$ ipython --no-banner

In [1]: import numpy as np

In [2]: np.set_printoptions(suppress=True, linewidth=200)

In [3]: J = np.loadtxt("test15.csv", delimiter=",")

In [4]: J
Out[4]: 
array([[-1.,  1.],
       [-2.,  2.],
       [-3.,  3.],
       [-2.,  2.],
       [-3.,  3.]])

In [5]: np.round(J @ np.linalg.pinv(J) @ J, 2)
Out[5]: 
array([[-1.,  1.],
       [-2.,  2.],
       [-3.,  3.],
       [-2.,  2.],
       [-3.,  3.]])

In [6]: round(float(np.trace(np.linalg.pinv(J) @ J)), 2)
Out[6]: 1.0

In [7]: M2 = np.array([[0, 2, 2], [0, 1, 0]])

In [8]: M2.T @ J.T
Out[8]: 
array([[ 0.,  0.,  0.,  0.,  0.],
       [-1., -2., -3., -2., -3.],
       [-2., -4., -6., -4., -6.]])

In [9]: np.einsum("ik,kj->ji", J, M2)
Out[9]: 
array([[ 0.,  0.,  0.,  0.,  0.],
       [-1., -2., -3., -2., -3.],
       [-2., -4., -6., -4., -6.]])

In [10]: J @ M2
Out[10]: 
array([[ 0., -1., -2.],
       [ 0., -2., -4.],
       [ 0., -3., -6.],
       [ 0., -2., -4.],
       [ 0., -3., -6.]])

In [11]: W0 = np.array([[0.1, -1.0, 0.2, 0.3, -1.6],
    ...:     [1.0, -0.2, 1.6, 0.3, 1.6],
    ...:     [0.8, -0.1, -0.7, -0.1, -0.8],
    ...:     [-0.8, 0.2, 0.4, -0.8, 0.9]])

In [12]: rng = np.random.default_rng(382225)

In [13]: W0[2] = W0[0] + 0.1 * rng.normal(size=5)

In [14]: W0.round(2)
Out[14]: 
array([[ 0.1 , -1.  ,  0.2 ,  0.3 , -1.6 ],
       [ 1.  , -0.2 ,  1.6 ,  0.3 ,  1.6 ],
       [ 0.32, -0.98,  0.18,  0.39, -1.82],
       [-0.8 ,  0.2 ,  0.4 , -0.8 ,  0.9 ]])

In [15]: u = np.array([3, 3])

In [16]: np.round(np.polyval(u, W0[2]), 2)
Out[16]: array([ 3.97,  0.07,  3.54,  4.18, -2.45])

In [17]: np.round(np.convolve(W0[2], u), 2)
Out[17]: array([ 0.97, -1.97, -2.39,  1.72, -4.27, -5.45])

In [18]: np.linalg.matrix_rank(W0, rtol=0.1)
Out[18]: np.int64(3)

In [19]: np.round(np.linalg.norm(W0, 2) / np.linalg.norm(W0), 2)
Out[19]: np.float64(0.82)

In [20]: [round(float(x), 2) for x in np.linalg.svd(W0, compute_uv=False)[:3]]
Out[20]: [3.34, 2.13, 1.03]

In [21]: sig = 5 * 0.2 ** np.arange(4)

In [22]: q, _ = np.linalg.qr(np.array([[-0.5, -1.0, -1.3, 0.4],
    ...:     [-2.6, 0.8, 1.2, 0.9],
    ...:     [-0.4, 1.6, 0.0, 1.8],
    ...:     [0.7, -0.1, 0.4, -1.8]]))

In [23]: m1 = rng.normal(size=(17, 4)) * sig @ q

In [24]: m1.round(2)
Out[24]: 
array([[ 0.21,  1.62, -2.13,  0.99],
       [ 2.74,  0.78, -2.07,  0.22],
       [-0.81,  1.75, -1.99,  1.27],
       [-0.02,  3.44, -3.95,  2.06],
       [-2.05,  5.24, -5.44,  3.36],
       [-1.74,  3.1 , -2.61,  1.83],
       [-1.87,  0.69, -0.27,  0.68],
       [-0.55,  1.58, -1.61,  0.98],
       [ 0.6 , -3.51,  3.94, -2.1 ],
       [ 0.18, -1.76,  1.46, -0.77],
       [ 1.12, -4.77,  5.44, -3.07],
       [-0.8 ,  1.76, -1.63,  1.01],
       [ 1.32, -3.79,  4.18, -2.49],
       [ 0.81, -0.5 ,  0.49, -0.5 ],
       [ 0.68, -4.65,  5.22, -2.75],
       [ 1.73, -5.82,  5.78, -3.47],
       [ 2.16, -3.27,  2.78, -2.03]])

In [25]: Xs = m1 - m1.mean(axis=0)

In [26]: left, sig, Vt = np.linalg.svd(Xs, full_matrices=False)

In [27]: np.round(np.abs(Vt[-1]), 2) + 0
Out[27]: array([0.26, 0.  , 0.43, 0.86])

In [28]: sig.round(2)
Out[28]: array([21.33,  4.43,  0.64,  0.12])

In [29]: np.round(Vt[0] * np.sign(Vt[0, np.abs(Vt[0]).argmax()]), 2)
Out[29]: array([ 0.18, -0.62,  0.66, -0.38])

In [30]: np.abs(left[:, 0]).argmax()
Out[30]: np.int64(4)

In [31]: np.abs(Vt[0]).argmax()
Out[31]: np.int64(2)
